$ python -q
>>> import numpy as np
>>> from numpy import linalg as LA
>>> np.set_printoptions(precision=3, suppress=True, linewidth=120)
>>> X = np.load("out11.npy")
>>> X
array([[ 0, -1,  2,  1],
       [-2,  0,  0,  2],
       [-1,  0,  2,  0],
       [ 0,  2,  0,  0]])
>>> O, evecs = LA.qr(X[:, :1])[0], LA.qr(X[:, 1:])[0]
>>> sv = LA.svd(O.T @ evecs, compute_uv=False)
>>> round(LA.norm(O @ O.T - evecs @ evecs.T, 2), 3)
np.float64(1.0)
>>> (sv > 0.9).sum()
np.int64(0)
>>> rng = np.random.default_rng(703593)
>>> z = rng.permutation(4)
>>> z
array([3, 2, 1, 0])
>>> B = X[z][:, z]
>>> B
array([[ 0,  0,  2,  0],
       [ 0,  2,  0, -1],
       [ 2,  0,  0, -2],
       [ 1,  2, -1,  0]])
>>> np.trace(B)
np.int64(2)
>>> np.round(LA.det(B), 3), round(LA.det(X[z]), 3)
(np.float64(-16.0), np.float64(-16.0))
>>> P = np.triu(np.array([[-5, -9, -4, 4], [1, -9, -1, -1], [2, -8, 9, -1], [4, -8, 9, -7]]), 1) + np.eye(4)
>>> B = P @ X @ LA.inv(P)
>>> np.trace(B), np.trace(X)
(np.float64(2.0), np.int64(2))
>>> LA.matrix_rank(B)
np.int64(4)
>>> np.poly(B)
array([  1.,  -2.,  -4.,  16., -16.])
>>> mat = np.loadtxt("run1.csv", delimiter=",")
>>> mat.round(3) + 0
array([[-0.279, -0.026,  0.233,  0.029,  0.384, -0.229, -0.422, -0.309, -1.539],
       [ 0.169,  0.114, -1.024,  0.37 , -0.287,  0.026, -0.778, -0.948,  0.24 ],
       [-0.477,  0.091, -0.45 , -0.212,  1.147, -0.835, -0.07 ,  0.487,  0.175],
       [-0.241, -0.027,  0.424,  0.642, -0.451,  0.144,  0.523,  1.264, -0.458],
       [-0.347,  0.788,  0.056, -0.505, -1.396, -0.558, -0.196,  0.312, -0.589],
       [-0.02 , -1.058, -0.552, -1.033,  0.344,  0.526, -0.28 ,  1.029, -0.078],
       [-0.796,  1.283, -0.024, -0.808, -0.175,  1.654,  0.49 , -0.666, -0.258],
       [-1.599, -0.397,  0.206,  0.683,  0.   , -0.008, -0.573, -0.674,  0.427],
       [-0.322,  0.152, -0.772, -0.218, -0.391,  0.156,  2.06 , -0.359, -0.171],
       [ 0.498,  0.867, -0.676,  0.989,  0.007,  1.172, -0.862,  0.475, -0.389]])
>>> x = np.array([1, 2, 2, 0, 1, 1, 0, 3, 1])
>>> rhs = mat @ x
>>> np.round(LA.solve(mat.T @ mat, mat.T @ rhs), 3) + 0
array([1., 2., 2., 0., 1., 1., 0., 3., 1.])
>>> np.round(LA.lstsq(mat, rhs)[0], 3) + 0
array([1., 2., 2., 0., 1., 1., 0., 3., 1.])
>>> np.round(LA.pinv(mat) @ mat, 3) + 0
array([[1., 0., 0., 0., 0., 0., 0., 0., 0.],
       [0., 1., 0., 0., 0., 0., 0., 0., 0.],
       [0., 0., 1., 0., 0., 0., 0., 0., 0.],
       [0., 0., 0., 1., 0., 0., 0., 0., 0.],
       [0., 0., 0., 0., 1., 0., 0., 0., 0.],
       [0., 0., 0., 0., 0., 1., 0., 0., 0.],
       [0., 0., 0., 0., 0., 0., 1., 0., 0.],
       [0., 0., 0., 0., 0., 0., 0., 1., 0.],
       [0., 0., 0., 0., 0., 0., 0., 0., 1.]])
>>> rhs = rhs + 0.02 * rng.normal(size=10)
>>> rhs
array([-2.192, -4.505,  0.726,  3.57 , -0.261,  0.634,  0.961, -3.6  , -3.058,  3.076])
>>> c, *_ = LA.lstsq(mat, rhs)
>>> c
array([ 1.013,  1.999,  2.013, -0.012,  0.99 ,  1.006, -0.004,  2.99 ,  1.008])
>>> [round(float(LA.norm(LA.solve(mat.T @ mat + lam * np.eye(9), mat.T @ rhs))), 2) for lam in (0, 1, 10, 100)]
[4.59, 3.37, 1.19, 0.17]
>>> np.round(mat.T @ (rhs - mat @ c), 3) + 0
array([0., 0., 0., 0., 0., 0., 0., 0., 0.])
>>> round(float(LA.norm(rhs - mat @ c)), 3)
0.014
>>> c.round()
array([ 1.,  2.,  2., -0.,  1.,  1., -0.,  3.,  1.])
>>> O, evecs = LA.qr(mat[:, :4])[0], LA.qr(mat[:, 4:])[0]
>>> sv = LA.svd(O.T @ evecs, compute_uv=False)
>>> round(float(LA.norm(O @ O.T - evecs @ evecs.T, 2)), 3)
1.0
>>> np.degrees(np.arccos(sv.clip(0, 1)))
array([49.286, 70.284, 70.958, 77.624])
>>> data = np.loadtxt("sample4.csv", delimiter=",")
>>> data
array([[0.25 , 0.25 , 0.   , 0.25 , 0.   , 0.   , 0.   , 0.25 , 0.   , 0.   ],
       [0.2  , 0.2  , 0.   , 0.2  , 0.   , 0.2  , 0.   , 0.   , 0.   , 0.2  ],
       [0.   , 0.   , 0.5  , 0.   , 0.   , 0.   , 0.5  , 0.   , 0.   , 0.   ],
       [0.2  , 0.   , 0.2  , 0.4  , 0.   , 0.   , 0.   , 0.   , 0.2  , 0.   ],
       [0.   , 0.   , 0.25 , 0.   , 0.5  , 0.25 , 0.   , 0.   , 0.   , 0.   ],
       [0.   , 0.25 , 0.25 , 0.   , 0.25 , 0.25 , 0.   , 0.   , 0.   , 0.   ],
       [0.   , 0.333, 0.   , 0.   , 0.   , 0.   , 0.333, 0.333, 0.   , 0.   ],
       [0.   , 0.   , 0.   , 0.333, 0.333, 0.   , 0.   , 0.333, 0.   , 0.   ],
       [0.   , 0.   , 0.2  , 0.2  , 0.   , 0.   , 0.   , 0.2  , 0.2  , 0.2  ],
       [0.   , 0.   , 0.   , 0.   , 0.25 , 0.   , 0.   , 0.25 , 0.25 , 0.25 ]])
>>> x = np.array([0, 2, 1, -1, -3, -1, -1, 0, -3, 0])
>>> rhs = data @ x
>>> rhs
array([ 0.25 ,  0.   ,  0.   , -0.8  , -1.5  , -0.25 ,  0.333, -1.333, -0.6  , -1.5  ])
>>> np.round(LA.solve(data, data[:, 6]), 3) + 0
array([0., 0., 0., 0., 0., 0., 1., 0., 0., 0.])
>>> np.round(LA.solve(data, rhs + data[:, 5]), 3) + 0
array([ 0.,  2.,  1., -1., -3.,  0., -1.,  0., -3.,  0.])
>>> z = rng.permutation(10)
>>> z
array([3, 4, 2, 8, 7, 0, 1, 9, 6, 5])
>>> B = data[z][:, z]
>>> round(float(np.trace(B)), 3)
3.217
>>> np.round(LA.det(B), 3), np.round(LA.det(data[z]), 3)
(np.float64(-0.0), np.float64(-0.0))
>>> B
array([[0.4  , 0.   , 0.2  , 0.2  , 0.   , 0.2  , 0.   , 0.   , 0.   , 0.   ],
       [0.   , 0.5  , 0.25 , 0.   , 0.   , 0.   , 0.   , 0.   , 0.   , 0.25 ],
       [0.   , 0.   , 0.5  , 0.   , 0.   , 0.   , 0.   , 0.   , 0.5  , 0.   ],
       [0.2  , 0.   , 0.2  , 0.2  , 0.2  , 0.   , 0.   , 0.2  , 0.   , 0.   ],
       [0.333, 0.333, 0.   , 0.   , 0.333, 0.   , 0.   , 0.   , 0.   , 0.   ],
       [0.25 , 0.   , 0.   , 0.   , 0.25 , 0.25 , 0.25 , 0.   , 0.   , 0.   ],
       [0.2  , 0.   , 0.   , 0.   , 0.   , 0.2  , 0.2  , 0.2  , 0.   , 0.2  ],
       [0.   , 0.25 , 0.   , 0.25 , 0.25 , 0.   , 0.   , 0.25 , 0.   , 0.   ],
       [0.   , 0.   , 0.   , 0.   , 0.333, 0.   , 0.333, 0.   , 0.333, 0.   ],
       [0.   , 0.25 , 0.25 , 0.   , 0.   , 0.   , 0.25 , 0.   , 0.   , 0.25 ]])
>>> B = mat + rng.integers(-2, 3, (10, 1)) @ rng.integers(-2, 3, (1, 9))
>>> B
array([[ 3.721,  1.974,  4.233,  2.029, -3.616,  3.771,  3.578, -4.309,  0.461],
       [-3.831, -1.886, -5.024, -1.63 ,  3.713, -3.974, -4.778,  3.052, -1.76 ],
       [-2.477, -0.909, -2.45 , -1.212,  3.147, -2.835, -2.07 ,  2.487, -0.825],
       [ 1.759,  0.973,  2.424,  1.642, -2.451,  2.144,  2.523, -0.736,  0.542],
       [ 1.653,  1.788,  2.056,  0.495, -3.396,  1.442,  1.804, -1.688,  0.411],
       [ 1.98 , -0.058,  1.448, -0.033, -1.656,  2.526,  1.72 , -0.971,  0.922],
       [-0.796,  1.283, -0.024, -0.808, -0.175,  1.654,  0.49 , -0.666, -0.258],
       [-3.599, -1.397, -1.794, -0.317,  2.   , -2.008, -2.573,  1.326, -0.573],
       [ 3.678,  2.152,  3.228,  1.782, -4.391,  4.156,  6.06 , -4.359,  1.829],
       [ 0.498,  0.867, -0.676,  0.989,  0.007,  1.172, -0.862,  0.475, -0.389]])
>>> LA.matrix_rank(B - mat, tol=1e-8)
np.int64(1)
>>> A = np.load("test6.npy")
>>> A
array([[-6, -4, -6, -4],
       [ 7, -3,  7, -3],
       [-6, -4, -6, -4],
       [ 7, -3,  7, -3]])
>>> # columns 0 and 2 are equal
>>> def softmax(z):
...     e = np.exp(z - z.max(axis=-1, keepdims=True))
...     return e / e.sum(axis=-1, keepdims=True)
... 
>>> np.round(softmax(A[3]), 3) + 0
array([0.5, 0. , 0.5, 0. ])
>>> np.round(softmax(A[3] + -3), 3) + 0
array([0.5, 0. , 0.5, 0. ])
>>> softmax(A).sum(axis=1)
array([1., 1., 1., 1.])
>>> S = A @ A.T / np.sqrt(4)
>>> np.round(softmax(S), 3) + 0
array([[0.5, 0. , 0.5, 0. ],
       [0. , 0.5, 0. , 0.5],
       [0.5, 0. , 0.5, 0. ],
       [0. , 0.5, 0. , 0.5]])
>>> np.round(softmax(S + np.triu(np.full(S.shape, -np.inf), 1)), 3) + 0
array([[1. , 0. , 0. , 0. ],
       [0. , 1. , 0. , 0. ],
       [0.5, 0. , 0.5, 0. ],
       [0. , 0.5, 0. , 0.5]])
>>> softmax(S)[3] @ A
array([ 7., -3.,  7., -3.])
>>> gram = A.T @ A
>>> (A @ A.T).shape
(4, 4)
>>> np.trace(gram), (A ** 2).sum()
(np.int64(440), np.int64(440))
>>> np.round(LA.svd(A, compute_uv=False) ** 2, 3) + 0
array([340.599,  99.401,   0.   ,   0.   ])
>>> np.diag(gram)
array([170,  50, 170,  50])
>>> B = A / LA.norm(A, axis=1, keepdims=True)
>>> gram = B @ B.T
>>> (np.abs(gram) > 0.9).astype(int)
array([[1, 0, 1, 0],
       [0, 1, 0, 1],
       [1, 0, 1, 0],
       [0, 1, 0, 1]])
>>> round(np.degrees(np.arccos(np.clip(gram[0, 1], -1, 1))), 3)
np.float64(123.111)
>>> LA.norm(B, axis=1)
array([1., 1., 1., 1.])
>>> gram
array([[ 1.   , -0.546,  1.   , -0.546],
       [-0.546,  1.   , -0.546,  1.   ],
       [ 1.   , -0.546,  1.   , -0.546],
       [-0.546,  1.   , -0.546,  1.   ]])
